% ipython --no-banner

In [1]: import numpy as np

In [2]: import numpy.linalg as la

In [3]: np.set_printoptions(precision=2, suppress=True, linewidth=140, legacy="1.25")

In [4]: feats = np.diag(10 * np.array([0, 1, 2, 0, 2, 0, 0])) + np.array([[-2, -2, -2, -1, 5, 3, -3],
   ...:     [-1, 4, -4, -5, -2, 0, 5],
   ...:     [2, -4, -3, -3, 3, 0, -3],
   ...:     [-1, -3, -2, -4, 2, 3, 4],
   ...:     [-2, -4, 3, 2, 3, 4, 0],
   ...:     [3, 5, 5, 0, 0, 2, 1],
   ...:     [3, -3, -3, 4, 0, 1, -4]])

In [5]: feats
Out[5]: 
array([[-2, -2, -2, -1,  5,  3, -3],
       [-1, 14, -4, -5, -2,  0,  5],
       [ 2, -4, 17, -3,  3,  0, -3],
       [-1, -3, -2, -4,  2,  3,  4],
       [-2, -4,  3,  2, 23,  4,  0],
       [ 3,  5,  5,  0,  0,  2,  1],
       [ 3, -3, -3,  4,  0,  1, -4]])

In [6]: f, r1 = feats[2], feats[0]

In [7]: f @ r1
Out[7]: -3

In [8]: pr = (f @ r1) / (f @ f) * f

In [9]: np.outer(f, r1)
Out[9]: 
array([[ -4,  -4,  -4,  -2,  10,   6,  -6],
       [  8,   8,   8,   4, -20, -12,  12],
       [-34, -34, -34, -17,  85,  51, -51],
       [  6,   6,   6,   3, -15,  -9,   9],
       [ -6,  -6,  -6,  -3,  15,   9,  -9],
       [  0,   0,   0,   0,   0,   0,   0],
       [  6,   6,   6,   3, -15,  -9,   9]])

In [10]: pr
Out[10]: array([-0.02,  0.04, -0.15,  0.03, -0.03, -0.  ,  0.03])

In [11]: M = np.array([[3, -3, -3, 2, -1, 2, 1, -1, 3],
    ...:     [2, -1, 3, 1, -2, 1, 3, 1, -3],
    ...:     [1, -2, 3, -3, 3, 2, 1, -2, 1],
    ...:     [2, -1, -1, 0, 2, 0, -1, 3, 2],
    ...:     [-2, -2, 2, 0, -3, -2, -1, -1, -1],
    ...:     [3, -3, 0, 2, -1, -3, -3, -1, -1],
    ...:     [2, 3, -1, 0, -2, 3, 3, -2, -2],
    ...:     [-1, 0, -1, -2, 3, 0, -2, 0, -3],
    ...:     [1, 0, 3, 2, 0, 2, -2, -1, 0]])

In [12]: M
Out[12]: 
array([[ 3, -3, -3,  2, -1,  2,  1, -1,  3],
       [ 2, -1,  3,  1, -2,  1,  3,  1, -3],
       [ 1, -2,  3, -3,  3,  2,  1, -2,  1],
       [ 2, -1, -1,  0,  2,  0, -1,  3,  2],
       [-2, -2,  2,  0, -3, -2, -1, -1, -1],
       [ 3, -3,  0,  2, -1, -3, -3, -1, -1],
       [ 2,  3, -1,  0, -2,  3,  3, -2, -2],
       [-1,  0, -1, -2,  3,  0, -2,  0, -3],
       [ 1,  0,  3,  2,  0,  2, -2, -1,  0]])

In [13]: w1 = np.array([[-6, 5, -5, 2],
    ...:     [-8, 2, 3, 8],
    ...:     [8, 7, 9, 9],
    ...:     [2, -4, -1, -8],
    ...:     [7, -7, -2, -5],
    ...:     [9, 0, 6, -6],
    ...:     [-7, -7, 4, -9],
    ...:     [3, 1, 6, -2],
    ...:     [0, -8, -8, -2]])

In [14]: b = np.array([1, 0, 2, -4])

In [15]: hid = np.maximum(M @ w1 + b, 0)

In [16]: (hid > 0).mean(axis=0)
Out[16]: array([0.56, 0.67, 0.67, 0.44])

In [17]: la.matrix_rank(hid)
Out[17]: 4

In [18]: basis = np.array([[5, 2], [-8, 8], [5, 0], [1, -1]])

In [19]: (hid @ basis).round(6).argmax(axis=1)
Out[19]: array([0, 1, 0, 0, 1, 1, 1, 1, 1])

In [20]: f = np.array([3, 2, 1, 2, 4, 1, 0, 5, 4])

In [21]: out = M + np.outer(f, np.eye(9)[4])

In [22]: np.round(la.det(out) / la.det(M), 2), round(float(1 + la.solve(M, f)[4]), 2)
Out[22]: (-0.64, -0.64)

In [23]: la.matrix_rank(out - M)
Out[23]: 1

In [24]: la.matrix_rank(la.inv(out) - la.inv(M), tol=1e-8)
Out[24]: 1

In [25]: mat = np.loadtxt("out2.csv", delimiter=",")

In [26]: mat
Out[26]: 
array([[ 4.02,  4.  ,  0.  , -4.  ,  1.  , -4.  ,  4.  , -2.  ],
       [-3.  ,  4.02, -5.  ,  1.  , -3.  , -5.  ,  1.  , -2.  ],
       [-1.  , -3.  , -2.98, -3.  ,  2.  , -1.  , -3.  ,  3.  ],
       [ 0.  ,  0.  , -5.  , -0.98, -3.  ,  3.  ,  5.  ,  0.  ],
       [ 2.  ,  3.  ,  0.  , -1.  ,  3.02, -2.  , -5.  ,  3.  ],
       [ 2.  , -2.  , -2.  , -1.  ,  4.  ,  3.02, -4.  ,  5.  ],
       [ 2.  , -5.  ,  5.  , -5.  ,  5.  ,  5.  ,  4.02, -3.  ],
       [ 4.  ,  4.  ,  0.  , -4.  ,  1.  , -4.  ,  4.  , -1.98]])

In [27]: def softmax(z):
    ...:     e = np.exp(z - z.max(axis=-1, keepdims=True))
    ...:     return e / e.sum(axis=-1, keepdims=True)
    ...: 

In [28]: softmax(feats).sum(axis=1)
Out[28]: array([1., 1., 1., 1., 1., 1., 1.])

In [29]: np.round(softmax(10 * feats[0]), 2) + 0
Out[29]: array([0., 0., 0., 0., 1., 0., 0.])

In [30]: np.round(softmax(feats[0]), 2) + 0
Out[30]: array([0.  , 0.  , 0.  , 0.  , 0.88, 0.12, 0.  ])

In [31]: scores = feats @ feats.T / np.sqrt(7)

In [32]: np.round(softmax(scores)[0] @ feats, 2) + 0
Out[32]: array([-2., -4.,  3.,  2., 23.,  4.,  0.])

In [33]: np.round(softmax(scores + np.triu(np.full(scores.shape, -np.inf), 1)), 2) + 0
Out[33]: 
array([[1.  , 0.  , 0.  , 0.  , 0.  , 0.  , 0.  ],
       [0.  , 1.  , 0.  , 0.  , 0.  , 0.  , 0.  ],
       [0.  , 0.  , 1.  , 0.  , 0.  , 0.  , 0.  ],
       [0.  , 0.  , 0.  , 1.  , 0.  , 0.  , 0.  ],
       [0.  , 0.  , 0.  , 0.  , 1.  , 0.  , 0.  ],
       [0.  , 0.  , 0.82, 0.  , 0.  , 0.18, 0.  ],
       [0.  , 0.  , 0.  , 0.  , 0.  , 0.  , 1.  ]])

In [34]: np.round(softmax(scores), 2) + 0
Out[34]: 
array([[0.  , 0.  , 0.  , 0.  , 1.  , 0.  , 0.  ],
       [0.  , 1.  , 0.  , 0.  , 0.  , 0.  , 0.  ],
       [0.  , 0.  , 1.  , 0.  , 0.  , 0.  , 0.  ],
       [0.  , 0.  , 0.  , 0.59, 0.41, 0.  , 0.  ],
       [0.  , 0.  , 0.  , 0.  , 1.  , 0.  , 0.  ],
       [0.  , 0.  , 0.82, 0.  , 0.  , 0.18, 0.  ],
       [0.  , 0.  , 0.  , 0.  , 0.  , 0.  , 1.  ]])
